% python3 -q
>>> import numpy as np
>>> from numpy import linalg as LA
>>> np.set_printoptions(precision=3, suppress=True, linewidth=120, sign=" ")
>>> feats = np.load("mat.npy")
>>> feats
array([[-1, -2, -1],
       [ 1,  0, -1],
       [ 3, -2, -5]])
>>> np.abs(np.diag(LA.qr(feats)[1])) > 1e-9
array([ True,  True, False])
>>> round(np.trace(LA.pinv(feats) @ feats), 3)
np.float64(2.0)
>>> print([round(float(x), 3) for x in LA.svd(feats, compute_uv=False)[:3]])
[6.379, 2.304, 0.0]
>>> A = np.array([[0, 0, 1], [1, 0, 0], [0, 1, 0]])
>>> A @ (-1.0) ** np.arange(3)
array([ 1.,  1., -1.])
>>> (A @ A)[0]
array([ 0,  1,  0])
>>> print(np.allclose(A @ A.T, A.T @ A))
True
>>> x = np.array([-2, -2, 3])
>>> print(np.sort(np.abs(np.degrees(np.angle(LA.eigvals(A))))))
[   0.  120.  120.]
>>> print(np.abs(LA.eigvals(A)))
[ 1.  1.  1.]
>>> A.T @ (A @ x)
array([-2, -2,  3])
>>> np.round(LA.det(A), 3)
np.float64(1.0)
>>> mat = np.loadtxt("block15.csv", delimiter=",")
>>> mat
array([[-0.45 ,  9.886, -1.439],
       [-7.473, -5.416, -3.849],
       [ 8.584,  0.29 ,  5.122],
       [-7.873,  3.416, -5.133],
       [ 6.067,  7.454,  2.763],
       [-8.397,  1.497, -5.22 ],
       [ 7.312,  5.72 ,  3.716],
       [ 8.568, -0.085,  5.156],
       [ 8.567, -0.101,  5.157],
       [-0.834, -9.942,  0.674],
       [ 8.437, -1.266,  5.217]])
>>> rank = LA.matrix_rank(mat)
>>> rank
np.int64(2)
>>> null = LA.svd(mat)[2][rank:].T
>>> np.round(mat @ null, 3) + 0
array([[ 0.],
       [ 0.],
       [ 0.],
       [ 0.],
       [ 0.],
       [ 0.],
       [ 0.],
       [ 0.],
       [ 0.],
       [ 0.],
       [ 0.]])
>>> [int(LA.matrix_rank(np.delete(mat, i, axis=0))) for i in range(11)]
[2, 2, 2, 2, 2, 2, 2, 2, 2, 2, 2]
>>> C2 = np.cov(mat, rowvar=False)
>>> C2
array([[52.513,  5.868, 30.848],
       [ 5.868, 31.789, -0.233],
       [30.848, -0.233, 18.556]])
>>> np.polyfit(mat[:, 0], mat[:, 2], 1)
array([ 0.587, -0.096])
>>> np.argsort(-mat.std(axis=0).round(6), kind="stable")
array([ 0,  1,  2])
>>> np.argwhere(np.triu(np.abs(np.corrcoef(mat.T)) > 0.8, 1))
array([[ 0,  2]])
>>> labels = mat[:, 0] > np.median(mat[:, 0])
>>> f = mat[labels].mean(axis=0) - mat[~labels].mean(axis=0)
>>> np.argsort(-np.abs(f).round(6), kind="stable")
array([ 0,  2,  1])
>>> print(round((((mat - mat.mean(axis=0)) @ f > 0) == labels).mean(), 3))
0.909
>>> print(f)
[11.454 -0.238  6.908]
>>> labels.astype(int)
array([ 0,  0,  1,  0,  0,  0,  1,  1,  1,  0,  1])
